$ python -q
>>> import numpy as np
>>> np.set_printoptions(precision=2, suppress=True, linewidth=200)
>>> def tidy(a):
...     return np.round(a, 2) + 0
... 
>>> mat = np.array([[1, 4], [0, 2]])
>>> hat = np.triu(np.array([[0, 0], [2, 2]]), 1) + np.eye(2)
>>> Y = hat @ mat @ np.linalg.inv(hat)
>>> tidy(np.linalg.det(Y))
np.float64(2.0)
>>> hat @ mat - mat @ hat
array([[0., 0.],
       [0., 0.]])
>>> rng = np.random.default_rng(74384)
>>> F = rng.normal(size=(18, 3))
>>> F = 5 * F / np.linalg.norm(F, axis=1, keepdims=True)
>>> tidy(F)
array([[ 3.47, -2.87, -2.17],
       [-2.17, -3.65,  2.64],
       [-1.57, -3.56, -3.14],
       [-1.67, -3.13,  3.52],
       [ 3.92,  2.99,  0.81],
       [-2.09, -0.42,  4.52],
       [-3.81, -1.96, -2.59],
       [-2.72, -3.61,  2.14],
       [-1.03,  4.88,  0.39],
       [ 0.57,  2.83,  4.08],
       [ 1.31, -0.38, -4.81],
       [ 2.85, -2.1 ,  3.53],
       [ 1.25, -4.81,  0.58],
       [-3.38, -2.24, -2.93],
       [-2.73, -4.19,  0.17],
       [-3.95,  2.84,  1.14],
       [ 2.22,  2.94, -3.38],
       [-1.01, -4.6 ,  1.68]])
>>> hat = F @ np.linalg.solve(F.T @ F, F.T)
>>> np.linalg.matrix_rank(np.eye(18) - hat)
np.int64(15)
>>> tidy(np.trace(hat))
np.float64(3.0)
>>> tidy(hat @ F[:, 0])
array([ 3.47, -2.17, -1.57, -1.67,  3.92, -2.09, -3.81, -2.72, -1.03,  0.57,  1.31,  2.85,  1.25, -3.38, -2.73, -3.95,  2.22, -1.01])
>>> np.allclose(hat @ hat, hat)
True
>>> C = F[[11, 4]].astype(float)
>>> for _ in range(5):
...     lab = np.linalg.norm(F[:, None] - C, axis=-1).argmin(axis=1)
...     C = np.array([F[lab == j].mean(axis=0) for j in range(2)])
... 
>>> lab
array([0, 0, 0, 0, 1, 0, 0, 0, 1, 1, 1, 0, 0, 0, 0, 1, 1, 0])
>>> tidy(C[1] - C[0])
array([ 1.64,  5.78, -0.96])
>>> data = np.load("x.npy")
>>> tidy(data)
array([[0.25, 0.25, 0.15, 0.15, 0.2 ],
       [0.29, 0.12, 0.18, 0.12, 0.29],
       [0.23, 0.15, 0.46, 0.15, 0.  ],
       [0.11, 0.11, 0.  , 0.44, 0.33],
       [0.  , 0.5 , 0.2 , 0.1 , 0.2 ]])
>>> O = data.astype(float).copy()
>>> for j in range(5):
...     O[:, j] -= O[:, :j] @ (O[:, :j].T @ O[:, j])
...     O[:, j] /= np.linalg.norm(O[:, j])
... 
>>> tidy(O.T @ data)
array([[ 0.46,  0.31,  0.42,  0.34,  0.37],
       [ 0.  ,  0.51,  0.19,  0.13,  0.2 ],
       [ 0.  ,  0.  ,  0.3 , -0.11, -0.25],
       [ 0.  ,  0.  ,  0.  ,  0.35,  0.15],
       [ 0.  ,  0.  ,  0.  ,  0.  ,  0.12]])
>>> O, R = np.linalg.qr(data)
>>> tidy(np.trace(O @ O.T))
np.float64(5.0)
>>> tidy(O @ R)
array([[0.25, 0.25, 0.15, 0.15, 0.2 ],
       [0.29, 0.12, 0.18, 0.12, 0.29],
       [0.23, 0.15, 0.46, 0.15, 0.  ],
       [0.11, 0.11, 0.  , 0.44, 0.33],
       [0.  , 0.5 , 0.2 , 0.1 , 0.2 ]])
>>> tidy(abs(R[0, 0])), tidy(np.linalg.norm(data[:, 0]))
(np.float64(0.46), np.float64(0.46))
>>> O.shape, R.shape
((5, 5), (5, 5))
>>> W0 = np.load("arr.npy")
>>> W0
array([[ 1.6 ,  2.1 , -0.7 , -0.4 , -0.2 , -1.6 ],
       [-0.86,  2.  , -0.97, -0.58,  0.29, -1.73],
       [ 1.3 , -0.1 , -2.6 , -0.8 , -0.5 , -1.5 ],
       [-0.7 ,  2.  , -0.9 , -0.8 , -0.1 , -1.5 ],
       [-0.3 ,  0.4 ,  0.9 , -0.5 ,  1.4 , -1.6 ],
       [ 1.1 ,  1.6 ,  0.5 , -1.4 , -1.5 , -0.7 ]])
>>> r0, g = W0[2], W0[4]
>>> tidy(r0 @ g)
np.float64(-0.67)
>>> tidy(r0 @ r0)
np.float64(11.6)
>>> pr = (r0 @ g) / (r0 @ r0) * r0
>>> tidy(g - pr)
array([-0.22,  0.39,  0.75, -0.55,  1.37, -1.69])
>>> tidy((g - pr) @ r0)
np.float64(0.0)
>>> tidy(np.linalg.norm(r0 + g) ** 2 + np.linalg.norm(r0 - g) ** 2)
np.float64(34.86)
>>> tidy(pr)
array([-0.08,  0.01,  0.15,  0.05,  0.03,  0.09])
>>> Xc = F - F.mean(axis=0)
>>> evecs = np.linalg.svd(Xc)[2][:1]
>>> Y = Xc - Xc @ evecs.T @ evecs
>>> np.linalg.norm(Y, axis=1).round(6).argmax()
np.int64(10)
>>> x0 = np.array([1, 0, 1, 1, 2, 0])
>>> target = W0 @ x0
>>> tidy(target)
array([ 0.1 , -1.83, -3.1 , -2.6 ,  2.9 , -2.8 ])
>>> tidy(np.linalg.solve(W0, target))
array([1., 0., 1., 1., 2., 0.])
>>> tidy(np.linalg.solve(W0, W0[:, 1]))
array([0., 1., 0., 0., 0., 0.])
>>> tidy(np.linalg.solve(W0.T, W0[4]))
array([0., 0., 0., 0., 1., 0.])
>>> M = np.diag(np.array([1, 0, 1, 0]))
>>> M
array([[1, 0, 0, 0],
       [0, 0, 0, 0],
       [0, 0, 1, 0],
       [0, 0, 0, 0]])
>>> np.argsort(-np.linalg.norm(M, axis=0).round(6), kind="stable")[:3]
array([0, 2, 1])
>>> np.linalg.cond(M) > 100
np.True_
>>> tidy(np.linalg.norm(M, 2) / np.linalg.norm(M))
np.float64(0.71)
>>> ev, evecs = np.linalg.eigh(M)
>>> x0 = np.array([2, -2, -3, 3])
>>> tidy(np.linalg.eigvalsh(M[1:, 1:]))
array([0., 0., 1.])
>>> evecs * np.maximum(ev, 0) @ evecs.T
array([[1., 0., 0., 0.],
       [0., 0., 0., 0.],
       [0., 0., 1., 0.],
       [0., 0., 0., 0.]])
>>> x0 @ M @ x0 / (x0 @ x0), ev[0], ev[-1]
(np.float64(0.5), np.float64(0.0), np.float64(1.0))
>>> np.abs(M).sum(axis=1).max(), np.abs(ev).max()
(np.int64(1), np.float64(1.0))
>>> Y = data / np.sqrt((data ** 2).mean(axis=1, keepdims=True))
>>> tidy(data - data.mean(axis=1, keepdims=True))
array([[ 0.05,  0.05, -0.05, -0.05,  0.  ],
       [ 0.09, -0.08, -0.02, -0.08,  0.09],
       [ 0.03, -0.05,  0.26, -0.05, -0.2 ],
       [-0.09, -0.09, -0.2 ,  0.24,  0.13],
       [-0.2 ,  0.3 ,  0.  , -0.1 ,  0.  ]])
>>> tidy(Y[0])
array([1.22, 1.22, 0.73, 0.73, 0.98])
>>> np.linalg.matrix_rank(Y) == np.linalg.matrix_rank(data)
np.True_
>>> np.linalg.matrix_rank(data - data.mean(axis=1, keepdims=True))
np.int64(4)
